$ ipython --no-banner

In [1]: import numpy as np

In [2]: from numpy import linalg as LA

In [3]: np.set_printoptions(precision=3, suppress=True, linewidth=140)

In [4]: data = np.load("arr.npy")

In [5]: data
Out[5]: 
array([[ 0, -1,  0],
       [ 2,  0,  0],
       [ 0,  0, -2]])

In [6]: rng = np.random.default_rng(526027)

In [7]: labels = rng.permutation(3)

In [8]: print(labels)
[2 1 0]

In [9]: out = data[labels][:, labels]

In [10]: np.trace(out)
Out[10]: np.int64(-2)

In [11]: np.allclose(out, data)
Out[11]: False

In [12]: np.diag(out)
Out[12]: array([-2,  0,  0])

In [13]: np.sort(np.abs(LA.eigvals(out)))
Out[13]: array([1.414, 1.414, 2.   ])

In [14]: out
Out[14]: 
array([[-2,  0,  0],
       [ 0,  0,  2],
       [ 0, -1,  0]])

In [15]: LA.norm(data, axis=0)
Out[15]: array([2., 1., 2.])

In [16]: LA.pinv(data)
Out[16]: 
array([[ 0. ,  0.5,  0. ],
       [-1. ,  0. ,  0. ],
       [ 0. ,  0. , -0.5]])

In [17]: LA.svd(data, compute_uv=False)
Out[17]: array([2., 2., 1.])

In [18]: data[:, 1] @ data[:, 0]
Out[18]: np.int64(0)

In [19]: f, g = data[2], data[1]

In [20]: f @ f
Out[20]: np.int64(4)

In [21]: pr = (f @ g) / (f @ f) * f

In [22]: pr
Out[22]: array([ 0.,  0., -0.])

In [23]: (g - pr) @ f
Out[23]: np.float64(0.0)

In [24]: g - pr
Out[24]: array([2., 0., 0.])

In [25]: np.outer(f, g)
Out[25]: 
array([[ 0,  0,  0],
       [ 0,  0,  0],
       [-4,  0,  0]])

In [26]: LA.matrix_rank(np.outer(f, g))
Out[26]: np.int64(1)

In [27]: np.round(LA.norm(f + g) ** 2 + LA.norm(f - g) ** 2, 3)
Out[27]: np.float64(16.0)

In [28]: x = np.array([4, 7, -1])

In [29]: target = data @ x

In [30]: target
Out[30]: array([-7,  8,  2])

In [31]: LA.solve(data, -1 * target)
Out[31]: array([-4., -7.,  1.])

In [32]: K = np.loadtxt("test10.csv", delimiter=",")

In [33]: K
Out[33]: 
array([[ 0.,  0.,  2.],
       [ 0.,  0., -2.],
       [ 2., -2.,  0.]])

In [34]: # looks like rank 2

In [35]: def softmax(z):
    ...:     e = np.exp(z - z.max(axis=-1, keepdims=True))
    ...:     return e / e.sum(axis=-1, keepdims=True)
    ...: 

In [36]: np.round(softmax(10 * data[1]), 3) + 0
Out[36]: array([1., 0., 0.])

In [37]: scores = data @ data.T / np.sqrt(3)

In [38]: softmax(scores)
Out[38]: 
array([[0.471, 0.264, 0.264],
       [0.083, 0.834, 0.083],
       [0.083, 0.083, 0.834]])

In [39]: softmax(scores)[1] @ data
Out[39]: array([ 1.669, -0.083, -0.166])

In [40]: print(round(LA.eigvals(K).sum().real, 3))
-0.0

In [41]: np.kron(np.eye(2, dtype=int), K)
Out[41]: 
array([[ 0.,  0.,  2.,  0.,  0.,  0.],
       [ 0.,  0., -2.,  0.,  0., -0.],
       [ 2., -2.,  0.,  0., -0.,  0.],
       [ 0.,  0.,  0.,  0.,  0.,  2.],
       [ 0.,  0., -0.,  0.,  0., -2.],
       [ 0., -0.,  0.,  2., -2.,  0.]])

In [42]: print(round(float(LA.det(2 * K)), 3), round(LA.det(K), 3))
0.0 0.0

In [43]: X = np.load("data.npy")

In [44]: X
Out[44]: 
array([[-1,  2,  2],
       [ 2, -1,  2],
       [ 2,  2, -1]])

In [45]: P = np.triu(np.array([[3, 0, 1], [5, 3, 2], [5, 1, 4]]), 1) + np.eye(3)

In [46]: out = P @ X @ LA.inv(P)

In [47]: np.poly(out)
Out[47]: array([  1.,   3.,  -9., -27.])

In [48]: print(out)
[[  1.   4.  -8.]
 [  6.   3. -12.]
 [  2.   2.  -7.]]

In [49]: round(LA.det(out), 3)
Out[49]: np.float64(27.0)

In [50]: mat = np.loadtxt("run14.csv", delimiter=",")

In [51]: mat
Out[51]: 
array([[1.   , 0.2  , 0.04 , 0.008],
       [0.2  , 1.   , 0.2  , 0.04 ],
       [0.04 , 0.2  , 1.   , 0.2  ],
       [0.008, 0.04 , 0.2  , 1.   ]])

In [52]: O, Rm = LA.qr(mat)

In [53]: np.round(O.T @ O, 3) + 0
Out[53]: 
array([[1., 0., 0., 0.],
       [0., 1., 0., 0.],
       [0., 0., 1., 0.],
       [0., 0., 0., 1.]])

In [54]: O @ Rm
Out[54]: 
array([[1.   , 0.2  , 0.04 , 0.008],
       [0.2  , 1.   , 0.2  , 0.04 ],
       [0.04 , 0.2  , 1.   , 0.2  ],
       [0.008, 0.04 , 0.2  , 1.   ]])

In [55]: ev, V = LA.eigh(mat)

In [56]: x = np.array([1, -1, -1, 1])

In [57]: print(V * np.maximum(ev, 0) @ V.T)
[[1.    0.2   0.04  0.008]
 [0.2   1.    0.2   0.04 ]
 [0.04  0.2   1.    0.2  ]
 [0.008 0.04  0.2   1.   ]]

In [58]: V * np.abs(ev) @ V.T
Out[58]: 
array([[1.   , 0.2  , 0.04 , 0.008],
       [0.2  , 1.   , 0.2  , 0.04 ],
       [0.04 , 0.2  , 1.   , 0.2  ],
       [0.008, 0.04 , 0.2  , 1.   ]])

In [59]: np.abs(mat).sum(axis=1).max(), round(float(np.abs(ev).max()), 3)
Out[59]: (np.float64(1.44), 1.362)
